$ python -q
>>> import numpy as np
>>> np.set_printoptions(suppress=True, linewidth=100)
>>> E = np.array([[-2, -1, -1, -2, 1, 2, -2, 0],
...     [-2, 1, -1, -2, 0, 1, 2, -2],
...     [-1, 1, 1, 1, 1, 1, -1, -2],
...     [-1, -2, 1, 0, -1, -2, -2, 2],
...     [-1, -2, 0, 0, 0, 1, -1, 0]])
>>> E[:, 5] = 3 * E[:, 4]
>>> E
array([[-2, -1, -1, -2,  1,  3, -2,  0],
       [-2,  1, -1, -2,  0,  0,  2, -2],
       [-1,  1,  1,  1,  1,  3, -1, -2],
       [-1, -2,  1,  0, -1, -3, -2,  2],
       [-1, -2,  0,  0,  0,  0, -1,  0]])
>>> np.linalg.matrix_rank(E)
np.int64(5)
>>> np.round(np.linalg.svd(E, compute_uv=False), 2)
array([6.51, 5.11, 3.96, 2.3 , 1.22])
>>> np.zeros(5, 8)
Traceback (most recent call last):
  File "<python-input-7>", line 1, in <module>
    np.zeros(5, 8)
    ~~~~~~~~^^^^^^
TypeError: Cannot interpret '8' as a data type
>>> E.sum(axis=0)
array([-7, -3,  0, -3,  1,  3, -4, -2])
>>> E.mean(axis=0)
array([-1.4, -0.6,  0. , -0.6,  0.2,  0.6, -0.8, -0.4])
>>> w1 = np.array([[2, 1, -1],
...     [0, 0, 2],
...     [1, 0, 2],
...     [-2, 1, -1],
...     [-1, 0, 0],
...     [1, 2, 2],
...     [2, 1, -1],
...     [-1, 0, 0]])
>>> beta = np.array([-1, 0, 3])
>>> act = np.maximum(E @ w1 + beta, 0)
>>> np.linalg.matrix_rank(act)
np.int64(3)
>>> basis = np.array([[2, 0], [3, 3], [2, 3]])
>>> w1 @ basis
array([[ 5,  0],
       [ 4,  6],
       [ 6,  6],
       [-3,  0],
       [-2,  0],
       [12, 12],
       [ 5,  0],
       [-2,  0]])
>>> act @ basis
array([[22, 33],
       [18, 15],
       [43, 57],
       [ 0,  0],
       [ 2,  3]])
>>> u = np.array([-2, -1])
>>> np.array([np.convolve(row, u, "same") for row in E])
array([[ 4,  4,  3,  5,  0, -7,  1,  2],
       [ 4,  0,  1,  5,  2,  0, -4,  2],
       [ 2, -1, -3, -3, -3, -7, -1,  5],
       [ 2,  5,  0, -1,  2,  7,  7, -2],
       [ 2,  5,  2,  0,  0,  0,  2,  1]])
>>> np.correlate(E[2], E[3], "full")
array([ -2,   4,   3,  -2,  -4,  -1,  -9, -12,   2,   5,   2,  -8,  -3,   5,   2])
>>> blk = np.stack([E, -3 * E, E[::-1]])
>>> np.round(np.linalg.norm(blk, axis=(1, 2)), 2)
array([ 9.54, 28.62,  9.54])
>>> np.linalg.matrix_rank(blk.reshape(3, -1))
np.int64(2)
>>> (blk @ E.T).shape
(3, 5, 5)
>>> W0 = np.load("case19.npy")
>>> W0
array([[-5,  0,  0,  0,  0,  0,  0,  0,  0,  0],
       [ 0,  0,  0,  0,  0,  0,  0,  0,  0,  0],
       [ 0,  0, -2,  0,  0,  0,  0,  0,  0,  0],
       [ 0,  0,  0, -2,  0,  0,  0,  0,  0,  0],
       [ 0,  0,  0,  0,  2,  0,  0,  0,  0,  0],
       [ 0,  0,  0,  0,  0,  1,  0,  0,  0,  0],
       [ 0,  0,  0,  0,  0,  0,  1,  0,  0,  0],
       [ 0,  0,  0,  0,  0,  0,  0, -2,  0,  0],
       [ 0,  0,  0,  0,  0,  0,  0,  0,  5,  0],
       [ 0,  0,  0,  0,  0,  0,  0,  0,  0,  2]])
>>> # triangular: eigenvalues sit on the diagonal
>>> U, sig, Vh = np.linalg.svd(W0, full_matrices=False)
>>> np.round(np.cumsum(sig ** 2) / np.sum(sig ** 2), 2)
array([0.35, 0.69, 0.75, 0.81, 0.86, 0.92, 0.97, 0.99, 1.  , 1.  ])
>>> Vh @ Vh.T
array([[1., 0., 0., 0., 0., 0., 0., 0., 0., 0.],
       [0., 1., 0., 0., 0., 0., 0., 0., 0., 0.],
       [0., 0., 1., 0., 0., 0., 0., 0., 0., 0.],
       [0., 0., 0., 1., 0., 0., 0., 0., 0., 0.],
       [0., 0., 0., 0., 1., 0., 0., 0., 0., 0.],
       [0., 0., 0., 0., 0., 1., 0., 0., 0., 0.],
       [0., 0., 0., 0., 0., 0., 1., 0., 0., 0.],
       [0., 0., 0., 0., 0., 0., 0., 1., 0., 0.],
       [0., 0., 0., 0., 0., 0., 0., 0., 1., 0.],
       [0., 0., 0., 0., 0., 0., 0., 0., 0., 1.]])
>>> U.T @ W0 @ Vh.T
array([[5., 0., 0., 0., 0., 0., 0., 0., 0., 0.],
       [0., 5., 0., 0., 0., 0., 0., 0., 0., 0.],
       [0., 0., 2., 0., 0., 0., 0., 0., 0., 0.],
       [0., 0., 0., 2., 0., 0., 0., 0., 0., 0.],
       [0., 0., 0., 0., 2., 0., 0., 0., 0., 0.],
       [0., 0., 0., 0., 0., 2., 0., 0., 0., 0.],
       [0., 0., 0., 0., 0., 0., 2., 0., 0., 0.],
       [0., 0., 0., 0., 0., 0., 0., 1., 0., 0.],
       [0., 0., 0., 0., 0., 0., 0., 0., 1., 0.],
       [0., 0., 0., 0., 0., 0., 0., 0., 0., 0.]])
>>> sig
array([5., 5., 2., 2., 2., 2., 2., 1., 1., 0.])
>>> (sig > 1e-8).sum()
np.int64(9)
>>> U.T @ U
array([[1., 0., 0., 0., 0., 0., 0., 0., 0., 0.],
       [0., 1., 0., 0., 0., 0., 0., 0., 0., 0.],
       [0., 0., 1., 0., 0., 0., 0., 0., 0., 0.],
       [0., 0., 0., 1., 0., 0., 0., 0., 0., 0.],
       [0., 0., 0., 0., 1., 0., 0., 0., 0., 0.],
       [0., 0., 0., 0., 0., 1., 0., 0., 0., 0.],
       [0., 0., 0., 0., 0., 0., 1., 0., 0., 0.],
       [0., 0., 0., 0., 0., 0., 0., 1., 0., 0.],
       [0., 0., 0., 0., 0., 0., 0., 0., 1., 0.],
       [0., 0., 0., 0., 0., 0., 0., 0., 0., 1.]])
>>> X = np.array([[1, 1, 3, -1, 3, 2, -3, 3],
...     [-3, 0, 0, 2, -2, -2, 2, 1],
...     [2, 1, 3, 1, 2, -2, -1, 2]])
>>> X
array([[ 1,  1,  3, -1,  3,  2, -3,  3],
       [-3,  0,  0,  2, -2, -2,  2,  1],
       [ 2,  1,  3,  1,  2, -2, -1,  2]])
>>> Y = X / np.linalg.norm(X, axis=1, keepdims=True)
>>> G = Y @ Y.T
>>> G.round(2)
array([[ 1.  , -0.54,  0.63],
       [-0.54,  1.  , -0.15],
       [ 0.63, -0.15,  1.  ]])
>>> (np.abs(G) > 0.9).astype(int)
array([[1, 0, 0],
       [0, 1, 0],
       [0, 0, 1]])
>>> G[1].round(2)
array([-0.54,  1.  , -0.15])
>>> U, sig, Vh = np.linalg.svd(X, full_matrices=False)
>>> np.allclose(U * sig @ Vh, X)
True
>>> np.round(U.T @ X @ Vh.T, 2) + 0
array([[8.13, 0.  , 0.  ],
       [0.  , 4.78, 0.  ],
       [0.  , 0.  , 2.83]])
>>> U.shape, sig.shape, Vh.shape
((3, 3), (3,), (3, 8))
>>> np.round(np.abs(Vh[0]), 2)
array([0.36, 0.16, 0.47, 0.13, 0.5 , 0.17, 0.44, 0.36])
>>> Y = np.array([[3, -3, -2],
...     [0, 2, 3],
...     [3, -1, 0],
...     [-3, -3, 0],
...     [3, 3, -3],
...     [1, -1, -2],
...     [0, 1, 2],
...     [1, 1, 3]])
>>> np.einsum("ij,ij->i", X, X)
array([43, 26, 28])
>>> np.linalg.matrix_rank(X @ Y)
np.int64(3)
>>> np.einsum("ik,kj->ij", X, Y)
array([[ 29,   6,  -9],
       [-22,   2,  23],
       [ 18,  -1,   1]])
>>> np.linalg.matrix_rank(np.vstack([X, Y.T]))
np.int64(6)
>>> Y.T @ X.T
array([[ 29, -22,  18],
       [  6,   2,  -1],
       [ -9,  23,   1]])
>>> np.einsum("ij->j", X)
array([ 0,  2,  6,  2,  3, -2, -2,  6])
>>> np.einsum("ik,kj->ji", X, Y)
array([[ 29, -22,  18],
       [  6,   2,  -1],
       [ -9,  23,   1]])
>>> np.vstack([X, Y.T]).shape
(6, 8)
>>> np.linalg.matrix_power(W0, 2)
array([[25,  0,  0,  0,  0,  0,  0,  0,  0,  0],
       [ 0,  0,  0,  0,  0,  0,  0,  0,  0,  0],
       [ 0,  0,  4,  0,  0,  0,  0,  0,  0,  0],
       [ 0,  0,  0,  4,  0,  0,  0,  0,  0,  0],
       [ 0,  0,  0,  0,  4,  0,  0,  0,  0,  0],
       [ 0,  0,  0,  0,  0,  1,  0,  0,  0,  0],
       [ 0,  0,  0,  0,  0,  0,  1,  0,  0,  0],
       [ 0,  0,  0,  0,  0,  0,  0,  4,  0,  0],
       [ 0,  0,  0,  0,  0,  0,  0,  0, 25,  0],
       [ 0,  0,  0,  0,  0,  0,  0,  0,  0,  4]])
>>> round(np.abs(np.linalg.eigvals(W0)).max(), 2)
np.float64(5.0)
>>> np.trace(W0)
np.int64(0)
>>> np.allclose(W0, W0.T)
True
>>> O, _ = np.linalg.qr(np.array([[0.9, 1.6, 1.5, -0.6, -1.9, -1.7, -1.1, -1.0, -2.2],
...     [-0.9, -0.2, -1.3, 1.0, 0.2, 0.1, -0.7, 1.6, -0.3],
...     [-0.1, -0.4, 0.8, -1.2, -0.6, -2.1, -1.0, -0.4, -0.4],
...     [2.7, 0.3, 0.3, 2.6, 0.9, 0.7, -1.1, 0.6, -0.7],
...     [-0.3, 1.6, 0.7, 0.4, -0.5, -1.3, -0.3, -1.1, 0.4],
...     [1.9, -0.7, -0.3, 2.3, 0.2, -0.6, 0.3, -0.8, 1.5],
...     [-0.8, -0.3, 1.3, 1.7, -1.4, -1.1, -1.2, -0.7, 0.8],
...     [0.3, -0.8, 0.3, 0.2, 3.1, -0.5, 0.3, -0.8, 0.5],
...     [1.0, 0.1, 0.7, 0.3, 1.6, 0.1, 0.5, -0.1, 0.0]]))
>>> data = O[:, :9]
>>> data.round(2) + 0
array([[-0.24, -0.6 , -0.27,  0.18,  0.22, -0.19,  0.13, -0.03,  0.61],
       [ 0.24,  0.06,  0.45, -0.4 , -0.07, -0.41,  0.42,  0.37,  0.29],
       [ 0.03,  0.15, -0.42,  0.33,  0.22, -0.55,  0.36,  0.19, -0.43],
       [-0.71, -0.06,  0.08, -0.27, -0.06,  0.21,  0.53, -0.11, -0.26],
       [ 0.08, -0.63,  0.  , -0.31, -0.32, -0.35, -0.26, -0.1 , -0.44],
       [-0.5 ,  0.31,  0.09, -0.25,  0.31, -0.45, -0.53, -0.01,  0.09],
       [ 0.21,  0.1 , -0.64, -0.68,  0.18,  0.17,  0.04,  0.02,  0.08],
       [-0.08,  0.32, -0.26,  0.04, -0.7 , -0.28,  0.08, -0.39,  0.29],
       [-0.26, -0.02, -0.22,  0.07, -0.41,  0.15, -0.2 ,  0.81,  0.04]])
>>> # keeps lengths
>>> vec = np.array([-2, -2, 2, -2, -2, 2, 2, 2])
>>> np.einsum("ij,j->i", X, vec)
array([ 2,  8, -8])
>>> np.sign((X @ vec).round(6))
array([ 1,  1, -1])
>>> (X @ vec).argmax()
np.int64(1)
>>> X @ np.eye(8)[7]
array([3., 1., 2.])
>>> (X * vec).sum(axis=1)
array([ 2,  8, -8])
